In [1]: import numpy as np

In [2]: from numpy import linalg as LA

In [3]: np.set_printoptions(precision=4, suppress=True, linewidth=200)

In [4]: K = np.load("mat.npy")

In [5]: K
Out[5]: 
array([[ 2.,  2.,  3.],
       [ 0.,  1., -2.],
       [ 0.,  0., -3.]])

In [6]: # triangular, det is the product of the diagonal

In [7]: np.sort(LA.eigvals(K))
Out[7]: array([-3.,  1.,  2.])

In [8]: LA.matrix_rank(K - K[0, 0] * np.eye(3))
Out[8]: np.int64(2)

In [9]: [int(LA.matrix_rank(LA.matrix_power(K, p))) for p in range(1, 4)]
Out[9]: [3, 3, 3]

In [10]: np.prod(np.diag(K)), round(float(LA.det(K)), 4)
Out[10]: (np.float64(-6.0), -6.0)

In [11]: np.round(np.abs(LA.eigvals(K)).max(), 4)
Out[11]: np.float64(3.0)

In [12]: np.allclose(K, K.T)
Out[12]: False

In [13]: K.inv()
---------------------------------------------------------------------------
AttributeError                            Traceback (most recent call last)
Cell In[13], line 1
----> 1 K.inv()

AttributeError: 'numpy.ndarray' object has no attribute 'inv'

In [14]: proj = np.triu(np.array([[0, 3, 2], [0, 2, 3], [2, 2, 1]]), 1) + np.eye(3)

In [15]: other = proj @ K @ LA.inv(proj)

In [16]: LA.matrix_rank(other)
Out[16]: np.int64(3)

In [17]: other
Out[17]: 
array([[  2.,  -1., -10.],
       [  0.,   1., -14.],
       [  0.,   0.,  -3.]])

In [18]: proj @ K - K @ proj
Out[18]: 
array([[  0.,  -3., -22.],
       [  0.,   0., -12.],
       [  0.,   0.,   0.]])

In [19]: ev, vecs = LA.eig(K)

In [20]: K @ vecs[:, 0] - ev[0] * vecs[:, 0]
Out[20]: array([0., 0., 0.])

In [21]: J = np.load("dump.npy")

In [22]: J
Out[22]: 
array([[ 0.0071, -0.0214,  0.0786,  0.0214],
       [-0.0214,  0.0643, -0.2357, -0.0643],
       [ 0.0786, -0.2357,  0.8643,  0.2357],
       [ 0.0214, -0.0643,  0.2357,  0.0643]])

In [23]: # null space of dimension 3

In [24]: x0 = np.array([0, -3, -2, 2])

In [25]: J @ J @ x0
Out[25]: array([-0.05,  0.15, -0.55, -0.15])

In [26]: np.trace(J)
Out[26]: np.float64(1.0)

In [27]: E = np.load("m.npy")

In [28]: E
Out[28]: 
array([[ 1,  0,  0,  0],
       [-9,  1,  0,  0],
       [ 9,  6,  1,  0],
       [-1,  2, -7,  1]])

In [29]: proj = np.triu(np.array([[0, -1, 0, 0], [1, 2, 0, -2], [0, 0, 2, 0], [2, 0, 1, -2]]), 1) + np.eye(4)

In [30]: other = proj @ E @ LA.inv(proj)

In [31]: np.trace(other), np.trace(E)
Out[31]: (np.float64(4.0), np.int64(4))

In [32]: proj @ E - E @ proj
Out[32]: 
array([[  9.,   0.,   0.,   0.],
       [  2., -13.,  14.,   0.],
       [  0.,   9.,   0.,  12.],
       [  0.,  -1.,   0.,   4.]])

In [33]: LA.matrix_rank(other)
Out[33]: np.int64(4)

In [34]: round(float(LA.det(other)), 4)
Out[34]: 1.0

In [35]: m1 = np.array([[-1.0, 1.0, 0.0, 0.0],
    ...:     [0.0, -1.0, 1.0, 0.0],
    ...:     [0.0, 0.0, -1.0, 1.0],
    ...:     [0.0, 0.0, 0.0, -1.0]])

In [36]: # triangular, det is the product of the diagonal

In [37]: w1 = np.array([[1, -2, -1, -1], [2, 2, 3, 0], [3, -1, -1, -1], [1, -3, -1, -3]])

In [38]: beta = np.array([1, 3, 3, 2])

In [39]: hid = np.maximum(m1 @ w1 + beta, 0)

In [40]: LA.matrix_rank(hid)
Out[40]: np.int64(4)

In [41]: hid
Out[41]: 
array([[2., 7., 7., 3.],
       [2., 0., 0., 1.],
       [0., 1., 3., 0.],
       [0., 6., 4., 5.]])

In [42]: (hid > 0).mean(axis=0)
Out[42]: array([0.5 , 0.75, 0.75, 0.75])

In [43]: C = np.array([[2, 2], [1, 0], [1, 2], [3, 2]])

In [44]: w1 @ C
Out[44]: 
array([[ -4,  -2],
       [  9,  10],
       [  1,   2],
       [-11,  -6]])
